% ipython --no-banner

In [1]: import numpy as np

In [2]: from numpy import linalg as LA

In [3]: np.set_printoptions(suppress=True, linewidth=120)

In [4]: M = np.load("out0.npy")

In [5]: print(M)
[[ -2  -2  -2  -2  -2  -2  -2  -2  -2  -2  -2  -2  -2  -2  -2]
 [ -2  -4  -4  -4  -4  -4  -4  -4  -4  -4  -4  -4  -4  -4  -4]
 [ -2  -4  -6  -6  -6  -6  -6  -6  -6  -6  -6  -6  -6  -6  -6]
 [ -2  -4  -6  -8  -8  -8  -8  -8  -8  -8  -8  -8  -8  -8  -8]
 [ -2  -4  -6  -8 -10 -10 -10 -10 -10 -10 -10 -10 -10 -10 -10]
 [ -2  -4  -6  -8 -10 -12 -12 -12 -12 -12 -12 -12 -12 -12 -12]
 [ -2  -4  -6  -8 -10 -12 -14 -14 -14 -14 -14 -14 -14 -14 -14]
 [ -2  -4  -6  -8 -10 -12 -14 -16 -16 -16 -16 -16 -16 -16 -16]
 [ -2  -4  -6  -8 -10 -12 -14 -16 -18 -18 -18 -18 -18 -18 -18]
 [ -2  -4  -6  -8 -10 -12 -14 -16 -18 -20 -20 -20 -20 -20 -20]
 [ -2  -4  -6  -8 -10 -12 -14 -16 -18 -20 -22 -22 -22 -22 -22]
 [ -2  -4  -6  -8 -10 -12 -14 -16 -18 -20 -22 -24 -24 -24 -24]
 [ -2  -4  -6  -8 -10 -12 -14 -16 -18 -20 -22 -24 -26 -26 -26]
 [ -2  -4  -6  -8 -10 -12 -14 -16 -18 -20 -22 -24 -26 -28 -28]
 [ -2  -4  -6  -8 -10 -12 -14 -16 -18 -20 -22 -24 -26 -28 -30]]

In [6]: # symmetric

In [7]: vals, vecs = LA.eigh(M)

In [8]: print(np.round(vals.sum(), 2), np.trace(M))
-240.0 -240

In [9]: Y = np.array([[3, 2, 1],
   ...:     [0, 1, 0],
   ...:     [2, 3, 2],
   ...:     [0, 0, 3],
   ...:     [3, 2, 1],
   ...:     [2, 1, 0],
   ...:     [1, 0, 0],
   ...:     [1, 1, 1],
   ...:     [0, 3, 0],
   ...:     [3, 2, 3],
   ...:     [0, 1, 1],
   ...:     [0, 2, 3],
   ...:     [0, 0, 0],
   ...:     [3, 0, 2],
   ...:     [2, 3, 1]])

In [10]: print(LA.matrix_rank(np.vstack([M, Y.T])))
15

In [11]: print(np.vstack([M, Y.T]).shape)
(18, 15)

In [12]: print(np.einsum("ij->j", M))
[ -30  -58  -84 -108 -130 -150 -168 -184 -198 -210 -220 -228 -234 -238 -240]

In [13]: print(np.einsum("ij,ij->i", M, M))
[  60  228  488  824 1220 1660 2128 2608 3084 3540 3960 4328 4628 4844 4960]

In [14]: print(np.einsum("ik,kj->ij", M, Y))
[[ -40  -42  -36]
 [ -74  -80  -70]
 [-108 -116 -104]
 [-138 -146 -134]
 [-168 -176 -158]
 [-192 -202 -180]
 [-212 -226 -202]
 [-230 -250 -224]
 [-246 -272 -244]
 [-262 -288 -264]
 [-272 -300 -278]
 [-282 -310 -290]
 [-292 -316 -296]
 [-302 -322 -302]
 [-306 -328 -304]]

In [15]: print(M @ Y)
[[ -40  -42  -36]
 [ -74  -80  -70]
 [-108 -116 -104]
 [-138 -146 -134]
 [-168 -176 -158]
 [-192 -202 -180]
 [-212 -226 -202]
 [-230 -250 -224]
 [-246 -272 -244]
 [-262 -288 -264]
 [-272 -300 -278]
 [-282 -310 -290]
 [-292 -316 -296]
 [-302 -322 -302]
 [-306 -328 -304]]

In [16]: print(LA.matrix_rank(M @ Y))
3

In [17]: print(round(float(LA.eigvalsh(M).min()), 2))
-194.91

In [18]: print(np.all(LA.eigvalsh(M) > 0))
False

In [19]: rng = np.random.default_rng(7616)

In [20]: idx = rng.permutation(15)

In [21]: print(idx)
[ 1  5 10  4  6  7 11 14  9  0 12  8  3 13  2]

In [22]: Y = M[idx][:, idx]

In [23]: print(np.round(LA.det(Y), 2), round(float(LA.det(M[idx])), 2))
-32768.0 32768.0

In [24]: print(np.diag(Y))
[ -4 -12 -22 -10 -14 -16 -24 -30 -20  -2 -26 -18  -8 -28  -6]

In [25]: print(np.trace(Y))
-240

In [26]: Y = M / LA.norm(M, axis=1, keepdims=True)

In [27]: cov = Y @ Y.T

In [28]: print((cov - 2 * np.eye(15)).round(6).argmax(axis=1))
[ 1  2  3  4  5  6  7  8  9 10 11 12 13 14 13]

In [29]: arr = np.load("layer16.npy")

In [30]: print(arr)
[[ 65  22  53  65   6  77 -43 -40 -79 -27  16  58  63  11  50]
 [ 22  85  66  22 -93  49  63 -19 -18  28 -35  24  53 -64  77]
 [ 53  66  73  53 -54  77  13 -36 -59   1 -12  50  71 -33  78]
 [ 65  22  53  65   6  77 -43 -40 -79 -27  16  58  63  11  50]
 [  6 -93 -54   6 117 -21 -99   3 -18 -48  51   0 -33  84 -69]
 [ 77  49  77  77 -21  98 -28 -49 -91 -21   7  70  84  -7  77]
 [-43  63  13 -43 -99 -28 106  21  61  55 -51 -34 -10 -75  27]
 [-40 -19 -36 -40   3 -49  21  25  48  14  -7 -36 -41  -2 -35]
 [-79 -18 -59 -79 -18 -91  61  48  97  37 -24 -70 -73 -21 -54]
 [-27  28   1 -27 -48 -21  55  14  37  29 -26 -22 -11 -37   8]
 [ 16 -35 -12  16  51   7 -51  -7 -24 -26  25  12  -1  38 -19]
 [ 58  24  50  58   0  70 -34 -36 -70 -22  12  52  58   6  48]
 [ 63  53  71  63 -33  84 -10 -41 -73 -11  -1  58  74 -17  73]
 [ 11 -64 -33  11  84  -7 -75  -2 -21 -37  38   6 -17  61 -44]
 [ 50  77  78  50 -69  77  27 -35 -54   8 -19  48  73 -44  85]]

In [31]: Y = np.array([[2, 0, 1],
    ...:     [2, 0, 0],
    ...:     [2, 0, 1],
    ...:     [2, 1, 1],
    ...:     [2, 0, 2],
    ...:     [0, 0, 1],
    ...:     [2, 1, 0],
    ...:     [0, 2, 0],
    ...:     [2, 2, 0],
    ...:     [1, 2, 2],
    ...:     [1, 1, 2],
    ...:     [0, 0, 0],
    ...:     [1, 2, 2],
    ...:     [1, 0, 0],
    ...:     [2, 0, 1]])

In [32]: print(arr @ Y)
[[ 341 -128  426]
 [ 430  138  142]
 [ 473    8  346]
 [ 341 -128  426]
 [-354 -234   42]
 [ 497  -98  504]
 [  89  266 -284]
 [-232   66 -262]
 [-379  176 -518]
 [   9  140 -178]
 [ -80 -126  106]
 [ 322 -104  380]
 [ 459  -50  412]
 [-217 -180   74]
 [ 506   42  326]]

In [33]: print(np.einsum("ij,ij->i", arr, arr))
[38337 43672 43953 38337 53712 60123 47055 15088 55857 13133 11008 31092 45623 27397 49792]

In [34]: print(np.einsum("ik,kj->ij", arr, Y))
[[ 341 -128  426]
 [ 430  138  142]
 [ 473    8  346]
 [ 341 -128  426]
 [-354 -234   42]
 [ 497  -98  504]
 [  89  266 -284]
 [-232   66 -262]
 [-379  176 -518]
 [   9  140 -178]
 [ -80 -126  106]
 [ 322 -104  380]
 [ 459  -50  412]
 [-217 -180   74]
 [ 506   42  326]]

In [35]: print(np.einsum("ij->j", arr))
[ 297  260  341  297 -168  399  -37 -194 -343  -47  -10  274  353  -89  352]

In [36]: print(LA.matrix_rank(arr @ Y))
2

In [37]: print(np.einsum("ik,kj->ji", arr, Y))
[[ 341  430  473  341 -354  497   89 -232 -379    9  -80  322  459 -217  506]
 [-128  138    8 -128 -234  -98  266   66  176  140 -126 -104  -50 -180   42]
 [ 426  142  346  426   42  504 -284 -262 -518 -178  106  380  412   74  326]]

In [38]: print([round(float(x), 2) for x in LA.svd(arr, compute_uv=False)[:3]])
[616.69, 440.31, 0.0]

In [39]: print(LA.matrix_rank(arr, rtol=0.1))
2

In [40]: print(np.round(LA.norm(arr, 2) / LA.norm(arr), 2))
0.81

In [41]: idx = rng.permutation(15)

In [42]: print(idx)
[ 7  8  0 11  4  6 14  9  5 10  2  3 12  1 13]

In [43]: Y = arr[idx][:, idx]

In [44]: print(np.round(np.sort(np.abs(LA.eigvals(Y))), 2) + 0)
[  0.     0.     0.     0.     0.     0.     0.     0.     0.     0.     0.     0.     0.   440.31 616.69]

In [45]: print(np.allclose(Y, arr))
False

In [46]: left, sig, Vh = LA.svd(arr)

In [47]: vecs = Vh[:(sig > 1e-8).sum()]

In [48]: vec = arr[5] + 3 * arr[3] + rng.integers(2) * np.eye(15)[9]

In [49]: print(vec)
[ 272.  115.  236.  272.   -3.  329. -157. -169. -328. -102.   55.  244.  273.   26.  227.]

In [50]: print(round(LA.norm(vec - vecs.T @ vecs @ vec), 2))
0.0

In [51]: print(np.round(np.diag(vecs.T @ vecs), 2))
[0.11 0.17 0.12 0.11 0.26 0.16 0.24 0.04 0.17 0.06 0.06 0.09 0.12 0.14 0.15]

In [52]: left, sig, Vh = LA.svd(arr)

In [53]: print(sig.round(2) + 0)
[616.69 440.31   0.     0.     0.     0.     0.     0.     0.     0.     0.     0.     0.     0.     0.  ]

In [54]: Y = left[:, :2] @ np.diag(sig[:2]) @ Vh[:2]

In [55]: print(LA.matrix_rank(arr, rtol=0.05))
2

In [56]: print(round(float(LA.norm(arr - Y) / LA.norm(arr)), 2))
0.0

In [57]: Y = np.array([[-2, 2, -2, -3, -3, -3, 1, 1],
    ...:     [1, 3, 2, -2, -1, 1, -2, -1],
    ...:     [-2, -1, -3, -1, -3, 0, 2, -3],
    ...:     [-1, -1, -3, 1, -3, 1, -2, 0]])

In [58]: J = Y.T @ Y

In [59]: print(J)
[[ 10   2  15   5  14   6  -6   3]
 [  2  15   8 -12  -3  -4  -4   2]
 [ 15   8  26   2  22   5  -6   5]
 [  5 -12   2  15  11   8  -3   2]
 [ 14  -3  22  11  28   5  -1   7]
 [  6  -4   5   8   5  11  -7  -4]
 [ -6  -4  -6  -3  -1  -7  13  -3]
 [  3   2   5   2   7  -4  -3  11]]

In [60]: # symmetric, so the eigenvalues are real

In [61]: vals, vecs = LA.eigh(J)

In [62]: print(np.unique(vals.round(6) + 0, return_counts=True)[1])
[4 1 1 1 1]

In [63]: print(np.round(LA.eigvalsh(J @ J), 2) + 0)
[   0.      0.      0.      0.    144.43  369.42 1054.49 4262.67]

In [64]: print(vals.round(2) + 0)
[ 0.    0.    0.    0.   12.02 19.22 32.47 65.29]

In [65]: print(np.abs(vecs[:, -1]).round(6).argmax())
4

In [66]: print(np.round(np.abs(vecs[:, -1]), 2))
[0.38 0.02 0.58 0.24 0.61 0.2  0.17 0.16]

In [67]: print(np.round(vecs.T @ J @ vecs, 2) + 0)
[[ 0.    0.    0.    0.    0.    0.    0.    0.  ]
 [ 0.    0.    0.    0.    0.    0.    0.    0.  ]
 [ 0.    0.    0.    0.    0.    0.    0.    0.  ]
 [ 0.    0.    0.    0.    0.    0.    0.    0.  ]
 [ 0.    0.    0.    0.   12.02  0.    0.    0.  ]
 [ 0.    0.    0.    0.    0.   19.22  0.    0.  ]
 [ 0.    0.    0.    0.    0.    0.   32.47  0.  ]
 [ 0.    0.    0.    0.    0.    0.    0.   65.29]]

In [68]: print(vals.sum(), np.trace(J))
129.0 129

In [69]: print(round(float(LA.norm(J, 1)), 2), round(LA.norm(J, np.inf), 2))
91.0 91.0

In [70]: print(round(float(LA.norm(J[4], 1)), 2), round(float(LA.norm(J[4], np.inf)), 2))
91.0 28.0

In [71]: print(round(LA.norm(J[4] - J[6]), 2))
51.59

In [72]: print(round(float(LA.norm(J) ** 2 / LA.norm(J, 2) ** 2), 2))
1.37

In [73]: E = np.loadtxt("w.csv", delimiter=",")

In [74]: print(E.round(2))
[[ 0.78 -0.22 -0.07 -0.12 -0.22 -0.22 -0.02 -0.27 -0.27 -0.27]
 [-0.22  0.78 -0.07 -0.12 -0.22 -0.22 -0.02 -0.27 -0.27 -0.27]
 [-0.07 -0.07  0.98 -0.04 -0.07 -0.07 -0.01 -0.09 -0.09 -0.09]
 [-0.12 -0.12 -0.04  0.93 -0.12 -0.12 -0.01 -0.15 -0.15 -0.15]
 [-0.22 -0.22 -0.07 -0.12  0.78 -0.22 -0.02 -0.27 -0.27 -0.27]
 [-0.22 -0.22 -0.07 -0.12 -0.22  0.78 -0.02 -0.27 -0.27 -0.27]
 [-0.02 -0.02 -0.01 -0.01 -0.02 -0.02  1.   -0.03 -0.03 -0.03]
 [-0.27 -0.27 -0.09 -0.15 -0.27 -0.27 -0.03  0.66 -0.34 -0.34]
 [-0.27 -0.27 -0.09 -0.15 -0.27 -0.27 -0.03 -0.34  0.66 -0.34]
 [-0.27 -0.27 -0.09 -0.15 -0.27 -0.27 -0.03 -0.34 -0.34  0.66]]

In [75]: q, vecs = LA.qr(E[:, :5])[0], LA.qr(E[:, 5:])[0]

In [76]: sig = LA.svd(q.T @ vecs, compute_uv=False)

In [77]: print((sig > 0.9).sum())
0

In [78]: print(sig.round(2) + 0)
[0. 0. 0. 0. 0.]

In [79]: print(np.round(np.degrees(np.arccos(sig.clip(0, 1))), 2))
[90. 90. 90. 90. 90.]

In [80]: Y = E / np.sqrt((E ** 2).mean(axis=1, keepdims=True))

In [81]: print(Y[1].round(2))
[-0.71  2.45 -0.24 -0.39 -0.71 -0.71 -0.08 -0.87 -0.87 -0.87]

In [82]: print(LA.matrix_rank(E - E.mean(axis=1, keepdims=True)))
9

In [83]: feats = np.loadtxt("case14.csv", delimiter=",")

In [84]: print(feats)
[[-2.01  0.94 -0.93  0.55  0.13 -1.2   2.1 ]
 [-0.18  0.07  1.38 -1.69 -1.14  0.71 -1.31]
 [-0.43 -0.95  2.17 -4.27 -1.54  3.33 -3.45]
 [ 0.31 -4.56 -0.39 -5.88  0.71  8.21 -5.78]
 [-0.35  0.17  2.75 -3.43 -2.25  1.41 -2.65]
 [ 0.75 -2.5  -1.77 -0.55  1.71  3.12 -1.31]
 [ 3.3  -4.54 -0.59 -2.59  1.65  6.22 -5.05]
 [ 2.24 -2.35 -1.12  0.06  1.56  2.47 -1.53]
 [ 0.17  1.17 -0.62  2.56  0.56 -2.61  2.13]
 [-1.13 -2.19  1.83 -6.41 -1.44  5.94 -4.9 ]
 [-2.19 -0.85  4.34 -8.4  -3.68  5.4  -5.85]
 [-4.19  2.52  4.75 -6.   -4.88  0.44 -1.98]
 [-0.58 -2.11  2.69 -6.84 -2.16  5.89 -5.77]
 [ 3.35 -6.92 -2.01 -4.49  2.8   9.97 -6.82]
 [-0.43  3.54 -0.29  4.87 -0.06 -6.44  4.88]
 [-1.78  5.7   0.57  6.02 -1.15 -9.45  6.93]
 [ 1.05 -5.69 -0.19 -7.1   0.76 10.13 -7.45]
 [ 2.59 -3.33  0.58 -2.94  0.55  5.09 -4.54]
 [ 3.2  -2.32 -2.98  3.01  3.15  0.92  0.3 ]
 [ 1.22  1.41  2.75 -0.13 -1.81 -1.83 -0.71]
 [ 2.43 -3.69 -3.31  0.9   3.31  3.63 -1.27]
 [-0.19 -2.36  0.01 -3.5   0.12  4.52 -3.07]
 [ 0.42 -0.18 -2.9   3.35  2.16 -1.37  2.57]
 [ 2.63 -2.5  -4.05  3.53  3.76  1.    1.1 ]
 [ 0.29 -2.07  2.29 -5.73 -1.58  5.1  -5.25]
 [ 2.81 -1.    0.54  0.52  0.42  0.51 -1.53]
 [ 2.61 -0.9   1.89 -1.17 -0.69  1.32 -2.81]
 [-1.24  5.8   1.47  5.48 -1.78 -9.48  6.11]
 [-0.75  2.49  1.85  0.53 -1.7  -3.16  1.2 ]
 [ 0.56  2.09 -2.7   6.89  2.13 -5.92  5.7 ]
 [ 4.97 -6.82 -2.76 -2.03  3.8   8.63 -5.82]
 [ 1.34  1.43  1.28  1.46 -0.79 -2.63  0.54]
 [-1.84  3.37 -0.82  4.28 -0.04 -5.68  5.04]]

In [85]: Z = feats[[10, 20]].astype(float)

In [86]: for _ in range(7):
    ...:     idx = LA.norm(feats[:, None] - Z, axis=-1).argmin(axis=1)
    ...:     Z = np.array([feats[idx == j].mean(axis=0) for j in range(2)])
    ...: 

In [87]: print(idx)
[1 0 0 0 0 0 0 0 1 0 0 0 0 0 1 1 0 0 1 1 0 0 1 1 0 0 0 1 1 1 0 1 1]

In [88]: print(np.round(Z[1] - Z[0], 2))
[-0.76  4.27 -1.22  6.84  0.45 -8.28  6.82]
